% python3 -q
>>> import numpy as np
>>> np.set_printoptions(precision=3, suppress=True, linewidth=160, sign=" ")
>>> def rnd(a):
...     return np.round(a, 3) + 0
... 
>>> E = np.load("test4.npy")
>>> E
array([[ 1.   ,  3.598,  1.201,  6.402,  9.201,  2.402,  3.402,  3.201,  4.   ],
       [ 1.   ,  2.788,  1.606,  7.212,  9.606,  3.212,  4.212,  3.606,  4.   ],
       [ 1.   ,  4.691,  0.654,  5.309,  8.654,  1.309,  2.309,  2.654,  4.   ],
       [ 1.   ,  5.258,  0.371,  4.742,  8.371,  0.742,  1.742,  2.371,  4.   ],
       [ 1.   ,  4.805,  0.598,  5.195,  8.598,  1.195,  2.195,  2.598,  4.   ],
       [ 1.   ,  3.761,  1.119,  6.239,  9.119,  2.239,  3.239,  3.119,  4.   ],
       [ 1.   ,  4.814,  0.593,  5.186,  8.593,  1.186,  2.186,  2.593,  4.   ],
       [ 1.   ,  2.513,  1.744,  7.487,  9.744,  3.487,  4.487,  3.744,  4.   ],
       [ 1.   ,  3.935,  1.033,  6.065,  9.033,  2.065,  3.065,  3.033,  4.   ],
       [ 1.   ,  6.354, -0.177,  3.646,  7.823, -0.354,  0.646,  1.823,  4.   ],
       [ 1.   ,  2.055,  1.972,  7.945,  9.972,  3.945,  4.945,  3.972,  4.   ],
       [ 1.   ,  4.911,  0.544,  5.089,  8.544,  1.089,  2.089,  2.544,  4.   ],
       [ 1.   ,  2.703,  1.649,  7.297,  9.649,  3.297,  4.297,  3.649,  4.   ],
       [ 1.   ,  2.348,  1.826,  7.652,  9.826,  3.652,  4.652,  3.826,  4.   ],
       [ 1.   ,  5.702,  0.149,  4.298,  8.149,  0.298,  1.298,  2.149,  4.   ],
       [ 1.   ,  3.638,  1.181,  6.362,  9.181,  2.362,  3.362,  3.181,  4.   ],
       [ 1.   ,  3.351,  1.325,  6.649,  9.325,  2.649,  3.649,  3.325,  4.   ],
       [ 1.   ,  4.195,  0.902,  5.805,  8.902,  1.805,  2.805,  2.902,  4.   ],
       [ 1.   ,  5.554,  0.223,  4.446,  8.223,  0.446,  1.446,  2.223,  4.   ]])
>>> rk = np.linalg.matrix_rank(E)
>>> rk
np.int64(3)
>>> ns = np.linalg.svd(E)[2][rk:].T
>>> [int(np.linalg.matrix_rank(E[:, :j + 1])) for j in range(9)]
[1, 2, 3, 3, 3, 3, 3, 3, 3]
>>> ns.shape
(9, 6)
>>> np.allclose(E @ ns, 0)
True
>>> np.linalg.matrix_rank(E.T @ E), np.linalg.matrix_rank(E @ E.T)
(np.int64(3), np.int64(3))
>>> U, s, Vh = np.linalg.svd(E)
>>> rnd(s)
array([ 57.36 ,  10.113,   0.002,   0.   ,   0.   ,   0.   ,   0.   ,   0.   ,   0.   ])
>>> other = U[:, :2] @ np.diag(s[:2]) @ Vh[:2]
>>> rnd(np.linalg.norm(E - other, 2)), rnd(s[2])
(np.float64(0.002), np.float64(0.002))
>>> rnd(np.abs(E - other).max())
np.float64(0.001)
>>> other = np.array([[0, 2, 2],
...     [-2, -1, -2],
...     [1, -2, 2],
...     [1, 0, -1],
...     [2, 0, -2],
...     [1, 2, -1],
...     [0, -1, -2],
...     [0, -1, 2],
...     [0, -1, 0]])
>>> np.linalg.matrix_rank(E @ other)
np.int64(3)
>>> np.vstack([E, other.T]).shape
(22, 9)
>>> other @ E
Traceback (most recent call last):
  File "<python-input-20>", line 1, in <module>
    other @ E
    ~~~~~~^~~
ValueError: matmul: Input operand 1 has a mismatch in its core dimension 0, with gufunc signature (n?,k),(k,m?)->(n?,m?) (size 19 is different from 3)
>>> rnd(np.einsum("ij->j", E))
array([  19.   ,   76.974,   18.513,  113.026,  170.513,   37.026,   56.026,   56.513,   76.   ])
>>> np.linalg.matrix_rank(np.vstack([E, other.T]))
np.int64(6)
>>> M = np.loadtxt("block9.csv", delimiter=",")
>>> M
array([[ 4.3, -9. ,  4. , -8. ],
       [ 6. , -7.7,  9. ,  1. ],
       [ 9. , -1. ,  3.3,  4. ],
       [ 4. , -9. ,  4. , -7.7]])
>>> rnd(np.linalg.norm(M, "nuc"))
np.float64(38.306)
>>> rnd(np.linalg.norm(M, axis=1))
array([ 13.397,  13.315,  10.435,  13.126])
>>> rnd(np.linalg.norm(M) ** 2 / np.linalg.norm(M, 2) ** 2)
np.float64(1.335)
>>> rnd(np.linalg.norm(M, axis=0))
array([ 12.308,  14.909,  11.131,  11.844])
>>> M[2] @ M[3]
np.float64(27.4)
>>> np.linalg.norm(M, axis=1).argmax()
np.int64(0)
>>> U, s, Vh = np.linalg.svd(M)
>>> np.argmax(s[:-1] / (s[1:] + 1e-6)) + 1
np.int64(3)
>>> rnd(s)
array([ 21.86 ,  11.817,   4.523,   0.106])
>>> other = U[:, :3] @ np.diag(s[:3]) @ Vh[:3]
>>> rnd(np.linalg.norm(M - other) / np.linalg.norm(M))
np.float64(0.004)
>>> feats = np.load("a.npy")
>>> feats
array([[ 0.166, -1.424,  3.773, -0.342],
       [ 5.366, -0.882,  4.657, -3.121],
       [-4.109, -1.522, -4.008,  0.097],
       [-3.425, -0.392, -2.232,  2.505],
       [-6.686,  2.24 , -7.309,  5.054]])
>>> x0 = np.array([3, -5, -1, 3])
>>> target = feats @ x0
>>> rnd(np.linalg.solve(feats.T @ feats, feats.T @ target))
array([ 3., -5., -1.,  3.])
>>> rnd(np.linalg.lstsq(feats, target)[0])
array([ 3., -5., -1.,  3.])
>>> rng = np.random.default_rng(69)
>>> target = target + 0.3 * rng.normal(size=5)
>>> rnd(target)
array([ 3.033,  6.59 ,  0.381,  1.134, -9.265])
>>> c, *_ = np.linalg.lstsq(feats, target)
>>> rnd(feats.T @ (target - feats @ c))
array([ 0.,  0.,  0.,  0.])
>>> rnd(np.linalg.norm(target - feats @ c))
np.float64(0.098)
>>> c.round()
array([ 3., -5., -1.,  3.])
>>> m1 = np.loadtxt("run15.csv", delimiter=",")
>>> rnd(m1)
array([[-0.128, -0.045, -0.043,  0.204, -0.605,  0.756],
       [ 0.128, -0.937,  0.156,  0.032,  0.235,  0.154],
       [ 0.855,  0.005, -0.453, -0.194, -0.152,  0.05 ],
       [-0.086, -0.045,  0.317, -0.908, -0.251,  0.045],
       [ 0.214, -0.133,  0.433,  0.285, -0.626, -0.526],
       [ 0.428,  0.315,  0.693,  0.117,  0.316,  0.352]])
>>> x0 = np.array([1, 1, 2, 0, 1, 2])
>>> target = m1 @ x0
>>> c, lr = np.zeros(6), 1 / np.linalg.norm(m1, 2) ** 2
>>> for i in range(15):
...     c -= lr * m1.T @ (m1 @ c - target)
...     if i % 5 == 0: print(i, round(np.linalg.norm(m1 @ c - target), 3))
... 
0 0.0
5 0.0
10 0.0
>>> rnd(c)
array([ 1.,  1.,  2.,  0.,  1.,  2.])
>>> u = np.array([1, 4, 2, 2, 3, 5])
>>> other = m1 + np.outer(u, np.eye(6)[5])
>>> np.linalg.matrix_rank(np.linalg.inv(other) - np.linalg.inv(m1), tol=1e-8)
np.int64(1)
>>> w1 = np.array([[2, 0, 1, 3],
...     [0, 0, 1, 0],
...     [0, 2, 2, 3],
...     [2, 0, 0, 2],
...     [2, 2, 1, 1],
...     [0, 0, 0, 1]])
>>> c = np.array([4, 2, -1, -1])
>>> H = np.maximum(m1 @ w1 + c, 0)
>>> rnd((H > 0).mean(axis=0))
array([ 1.   ,  1.   ,  0.167,  0.5  ])
>>> basis = np.array([[9, 7], [5, 9], [1, 3], [5, 2]])
>>> rnd(H @ basis)
array([[ 29.986,  26.922],
       [ 58.57 ,  59.202],
       [ 49.094,  42.218],
       [ 24.266,  29.778],
       [ 43.541,  41.433],
       [ 89.333,  87.066]])
>>> w1 @ basis
array([[ 34,  23],
       [  1,   3],
       [ 27,  30],
       [ 28,  18],
       [ 34,  37],
       [  5,   2]])
>>> (H @ basis).round(6).argmax(axis=1)
array([ 0,  1,  0,  1,  0,  0])
>>> theta = np.deg2rad(30)
>>> X = np.eye(6)
>>> X[np.ix_([1, 0], [1, 0])] = [[np.cos(theta), -np.sin(theta)], [np.sin(theta), np.cos(theta)]]
>>> rnd(X)
array([[ 0.866,  0.5  ,  0.   ,  0.   ,  0.   ,  0.   ],
       [-0.5  ,  0.866,  0.   ,  0.   ,  0.   ,  0.   ],
       [ 0.   ,  0.   ,  1.   ,  0.   ,  0.   ,  0.   ],
       [ 0.   ,  0.   ,  0.   ,  1.   ,  0.   ,  0.   ],
       [ 0.   ,  0.   ,  0.   ,  0.   ,  1.   ,  0.   ],
       [ 0.   ,  0.   ,  0.   ,  0.   ,  0.   ,  1.   ]])
>>> other = np.linalg.invert(X)
Traceback (most recent call last):
  File "<python-input-71>", line 1, in <module>
    other = np.linalg.invert(X)
            ^^^^^^^^^^^^^^^^
AttributeError: module 'numpy.linalg' has no attribute 'invert'
>>> other = np.linalg.inv(X)
>>> np.allclose(other, X.T)
True
>>> rnd(np.linalg.slogdet(X)[0])
np.float64(1.0)
>>> rnd(other)
array([[ 0.866, -0.5  ,  0.   ,  0.   ,  0.   ,  0.   ],
       [ 0.5  ,  0.866,  0.   ,  0.   ,  0.   ,  0.   ],
       [ 0.   ,  0.   ,  1.   ,  0.   ,  0.   ,  0.   ],
       [ 0.   ,  0.   ,  0.   ,  1.   ,  0.   ,  0.   ],
       [ 0.   ,  0.   ,  0.   ,  0.   ,  1.   ,  0.   ],
       [ 0.   ,  0.   ,  0.   ,  0.   ,  0.   ,  1.   ]])
>>> rnd(np.linalg.det(X) * np.linalg.det(other))
np.float64(1.0)
>>> rnd(np.linalg.inv(other))
array([[ 0.866,  0.5  ,  0.   ,  0.   ,  0.   ,  0.   ],
       [-0.5  ,  0.866,  0.   ,  0.   ,  0.   ,  0.   ],
       [ 0.   ,  0.   ,  1.   ,  0.   ,  0.   ,  0.   ],
       [ 0.   ,  0.   ,  0.   ,  1.   ,  0.   ,  0.   ],
       [ 0.   ,  0.   ,  0.   ,  0.   ,  1.   ,  0.   ],
       [ 0.   ,  0.   ,  0.   ,  0.   ,  0.   ,  1.   ]])
>>> rnd(X @ other)
array([[ 1.,  0.,  0.,  0.,  0.,  0.],
       [ 0.,  1.,  0.,  0.,  0.,  0.],
       [ 0.,  0.,  1.,  0.,  0.,  0.],
       [ 0.,  0.,  0.,  1.,  0.,  0.],
       [ 0.,  0.,  0.,  0.,  1.,  0.],
       [ 0.,  0.,  0.,  0.,  0.,  1.]])
>>> rnd(np.linalg.det(X) * other)
array([[ 0.866, -0.5  ,  0.   ,  0.   ,  0.   ,  0.   ],
       [ 0.5  ,  0.866,  0.   ,  0.   ,  0.   ,  0.   ],
       [ 0.   ,  0.   ,  1.   ,  0.   ,  0.   ,  0.   ],
       [ 0.   ,  0.   ,  0.   ,  1.   ,  0.   ,  0.   ],
       [ 0.   ,  0.   ,  0.   ,  0.   ,  1.   ,  0.   ],
       [ 0.   ,  0.   ,  0.   ,  0.   ,  0.   ,  1.   ]])
>>> rnd(np.linalg.cond(X))
np.float64(1.0)
>>> (np.abs(other) > 1e-9).astype(int)
array([[ 1,  1,  0,  0,  0,  0],
       [ 1,  1,  0,  0,  0,  0],
       [ 0,  0,  1,  0,  0,  0],
       [ 0,  0,  0,  1,  0,  0],
       [ 0,  0,  0,  0,  1,  0],
       [ 0,  0,  0,  0,  0,  1]])
>>> rnd(np.linalg.norm(E, 2))
np.float64(57.36)
>>> rnd(np.linalg.norm(E) ** 2 / np.linalg.norm(E, 2) ** 2)
np.float64(1.031)
